$ python -q
>>> import numpy as np
>>> import numpy.linalg as la
>>> np.set_printoptions(precision=3, suppress=True, linewidth=140, floatmode="fixed")
>>> K = np.load("out6.npy")
>>> K
array([[0.100, 0.300, 0.300, 0.300],
       [0.000, 0.800, 0.000, 0.200],
       [0.300, 0.300, 0.100, 0.300],
       [0.000, 0.250, 0.250, 0.500]])
>>> # a transition matrix
>>> x = np.array([-1, 2, 0, 0])
>>> target = K @ x
>>> target
array([0.500, 1.600, 0.300, 0.500])
>>> np.round(la.solve(K, target), 3) + 0
array([-1.000,  2.000,  0.000,  0.000])
>>> np.round(la.solve(K.T, K[1]), 3) + 0
array([0.000, 1.000, 0.000, 0.000])
>>> E = np.array([[2, -1, -2, 1, 0, 2, 1, -2, 1, 2],
...     [-1, 1, 0, -1, 2, 1, 2, -2, 0, 0],
...     [-1, -2, 1, -2, 1, -2, -1, -1, 2, -2],
...     [2, 0, -2, -2, 0, -1, -1, -2, 2, 2],
...     [-2, -1, -2, -1, 0, -1, 2, -2, -1, -2],
...     [2, 2, -1, -1, 1, 2, -1, 0, 2, -2]])
>>> E[-1] = E[0] + 3 * E[1]
>>> E
array([[ 2, -1, -2,  1,  0,  2,  1, -2,  1,  2],
       [-1,  1,  0, -1,  2,  1,  2, -2,  0,  0],
       [-1, -2,  1, -2,  1, -2, -1, -1,  2, -2],
       [ 2,  0, -2, -2,  0, -1, -1, -2,  2,  2],
       [-2, -1, -2, -1,  0, -1,  2, -2, -1, -2],
       [-1,  2, -2, -2,  6,  5,  7, -8,  1,  2]])
>>> E.sum(axis=0)
array([ -1,  -1,  -7,  -7,   9,   4,  10, -17,   5,   2])
>>> np.zeros(6, 10)
Traceback (most recent call last):
  File "<python-input-15>", line 1, in <module>
    np.zeros(6, 10)
    ~~~~~~~~^^^^^^^
TypeError: Cannot interpret '10' as a data type
>>> np.round(la.svd(E, compute_uv=False), 3) + 0
array([14.781,  6.216,  5.559,  3.654,  2.373,  0.000])
>>> E.mean(axis=0)
array([-0.167, -0.167, -1.167, -1.167,  1.500,  0.667,  1.667, -2.833,  0.833,  0.333])
>>> O, _ = la.qr(np.array([[0.3, 0.4, 0.8, -0.1],
...     [-0.5, -0.9, 2.0, -0.8],
...     [1.2, -0.4, -0.8, 0.6],
...     [-1.0, -0.1, 1.2, -0.5]]))
>>> arr = O[:, :4]
>>> arr
array([[-0.180,  0.357,  0.914,  0.064],
       [ 0.300, -0.816,  0.399, -0.293],
       [-0.720, -0.454, -0.001,  0.525],
       [ 0.600, -0.030,  0.074,  0.796]])
>>> # orthonormal columns
>>> O, evecs = la.qr(arr[:, :3])[0], la.qr(arr[:, 3:])[0]
>>> s = la.svd(O.T @ evecs, compute_uv=False)
>>> (s > 0.9).sum()
np.int64(0)
>>> s.round(3) + 0
array([0.000])
>>> np.degrees(np.arccos(s.clip(0, 1)))
array([90.000])
>>> M2 = la.invert(arr)
Traceback (most recent call last):
  File "<python-input-27>", line 1, in <module>
    M2 = la.invert(arr)
         ^^^^^^^^^
AttributeError: module 'numpy.linalg' has no attribute 'invert'
>>> M2 = la.inv(arr)
>>> round(la.cond(arr), 3)
np.float64(1.0)
>>> (np.abs(M2) > 1e-9).astype(int)
array([[1, 1, 1, 1],
       [1, 1, 1, 1],
       [1, 1, 1, 1],
       [1, 1, 1, 1]])
>>> round(float(la.slogdet(arr)[0]), 3)
-1.0
>>> np.allclose(M2, arr.T)
True
>>> np.round(arr @ M2, 3) + 0
array([[1.000, 0.000, 0.000, 0.000],
       [0.000, 1.000, 0.000, 0.000],
       [0.000, 0.000, 1.000, 0.000],
       [0.000, 0.000, 0.000, 1.000]])
>>> M2
array([[-0.180,  0.300, -0.720,  0.600],
       [ 0.357, -0.816, -0.454, -0.030],
       [ 0.914,  0.399, -0.001,  0.074],
       [ 0.064, -0.293,  0.525,  0.796]])
>>> O = M2.astype(float).copy()
>>> for j in range(4):
...     O[:, j] -= O[:, :j] @ (O[:, :j].T @ O[:, j])
...     O[:, j] /= la.norm(O[:, j])
... 
>>> np.round(O.T @ O, 3) + 0
array([[1.000, 0.000, 0.000, 0.000],
       [0.000, 1.000, 0.000, 0.000],
       [0.000, 0.000, 1.000, 0.000],
       [0.000, 0.000, 0.000, 1.000]])
>>> O
array([[-0.180,  0.300, -0.720,  0.600],
       [ 0.357, -0.816, -0.454, -0.030],
       [ 0.914,  0.399, -0.001,  0.074],
       [ 0.064, -0.293,  0.525,  0.796]])
